In [1]: import numpy as np

In [2]: import numpy.linalg as la

In [3]: np.set_printoptions(suppress=True, linewidth=100)

In [4]: def rnd(a):
   ...:     return np.round(a, 3) + 0
   ...: 

In [5]: arr = np.load("test6.npy")

In [6]: arr
Out[6]: 
array([[-3., -1.,  0.],
       [-1., -1., -1.],
       [ 0., -1., -3.]])

In [7]: # equal to its transpose

In [8]: vals, V = la.eigh(arr)

In [9]: vec = np.array([1, 2, 0])

In [10]: np.abs(arr).sum(axis=1).max(), rnd(np.abs(vals).max())
Out[10]: (np.float64(4.0), np.float64(3.732))

In [11]: vec @ arr @ vec / (vec @ vec), rnd(vals[0]), rnd(vals[-1])
Out[11]: (np.float64(-2.2), np.float64(-3.732), np.float64(-0.268))

In [12]: V * np.maximum(vals, 0) @ V.T
Out[12]: 
array([[0., 0., 0.],
       [0., 0., 0.],
       [0., 0., 0.]])

In [13]: gram = arr.T @ arr

In [14]: rnd(la.eigvalsh(gram)[::-1])
Out[14]: array([13.928,  9.   ,  0.072])

In [15]: np.allclose(gram, gram.T)
Out[15]: True

In [16]: print((arr @ arr.T).shape)
(3, 3)

In [17]: rnd(la.svd(arr, compute_uv=False) ** 2)
Out[17]: array([13.928,  9.   ,  0.072])

In [18]: gram
Out[18]: 
array([[10.,  4.,  1.],
       [ 4.,  3.,  4.],
       [ 1.,  4., 10.]])

In [19]: np.trace(gram), (arr ** 2).sum()
Out[19]: (np.float64(23.0), np.float64(23.0))

In [20]: vec = np.array([-4, -5, 3])

In [21]: target = arr @ vec

In [22]: target
Out[22]: array([17.,  6., -4.])

In [23]: print(rnd(la.solve(arr, arr[:, 2])))
[0. 0. 1.]

In [24]: rnd(la.solve(arr, target))
Out[24]: array([-4., -5.,  3.])

In [25]: rnd(la.eigvals(arr))
Out[25]: array([-0.268, -3.   , -3.732])

In [26]: rnd(la.det(2 * arr)), rnd(la.det(arr))
Out[26]: (np.float64(-24.0), np.float64(-3.0))

In [27]: np.einsum("ii->", arr)
Out[27]: np.float64(-7.0)

In [28]: np.kron(np.eye(2, dtype=int), arr)
Out[28]: 
array([[-3., -1.,  0., -0., -0.,  0.],
       [-1., -1., -1., -0., -0., -0.],
       [ 0., -1., -3.,  0., -0., -0.],
       [-0., -0.,  0., -3., -1.,  0.],
       [-0., -0., -0., -1., -1., -1.],
       [ 0., -0., -0.,  0., -1., -3.]])

In [29]: rnd(la.det(arr.T))
Out[29]: np.float64(-3.0)

In [30]: rnd(np.poly(arr))
Out[30]: array([ 1.,  7., 13.,  3.])

In [31]: O = arr.astype(float).copy()

In [32]: for j in range(3):
    ...:     O[:, j] -= O[:, :j] @ (O[:, :j].T @ O[:, j])
    ...:     O[:, j] /= la.norm(O[:, j])
    ...: 

In [33]: rnd(O)
Out[33]: 
array([[-0.949,  0.169, -0.267],
       [-0.316, -0.507,  0.802],
       [ 0.   , -0.845, -0.535]])

In [34]: rng = np.random.default_rng(54)

In [35]: labels = rng.integers(0, 2, 3)

In [36]: m1 = np.array([[-2, 3, 2], [-3, 3, 2], [2, 2, 0]]) * (labels[:, None] == labels)

In [37]: m1
Out[37]: 
array([[-2,  3,  2],
       [-3,  3,  2],
       [ 2,  2,  0]])

In [38]: rnd(np.abs(la.svd(m1)[2][-1]))
Out[38]: array([0.311, 0.331, 0.891])

In [39]: la.cond(m1) > 100
Out[39]: np.False_

In [40]: la.matrix_rank(m1, rtol=0.1)
Out[40]: np.int64(2)

In [41]: feats = np.array([[10, -1, 0, 12], [-1, 5, 7, 3], [0, 7, 11, 5], [12, 3, 5, 19]])

In [42]: feats
Out[42]: 
array([[10, -1,  0, 12],
       [-1,  5,  7,  3],
       [ 0,  7, 11,  5],
       [12,  3,  5, 19]])

In [43]: la.lstsq(feats[:-1].T, feats[-1])[2]
Out[43]: np.int32(3)

In [44]: np.allclose(feats[:-1].T @ la.lstsq(feats[:-1].T, feats[-1])[0], feats[-1])
Out[44]: True

In [45]: np.abs(np.diag(la.qr(feats)[1])) > 1e-9
Out[45]: array([ True,  True,  True, False])

In [46]: np.unique(feats.round(6), axis=0).shape
Out[46]: (4, 4)

In [47]: rnd(feats @ la.pinv(feats) @ feats)
Out[47]: 
array([[10., -1.,  0., 12.],
       [-1.,  5.,  7.,  3.],
       [ 0.,  7., 11.,  5.],
       [12.,  3.,  5., 19.]])

In [48]: rnd(la.norm(feats, 2) / la.norm(feats))
Out[48]: np.float64(0.886)
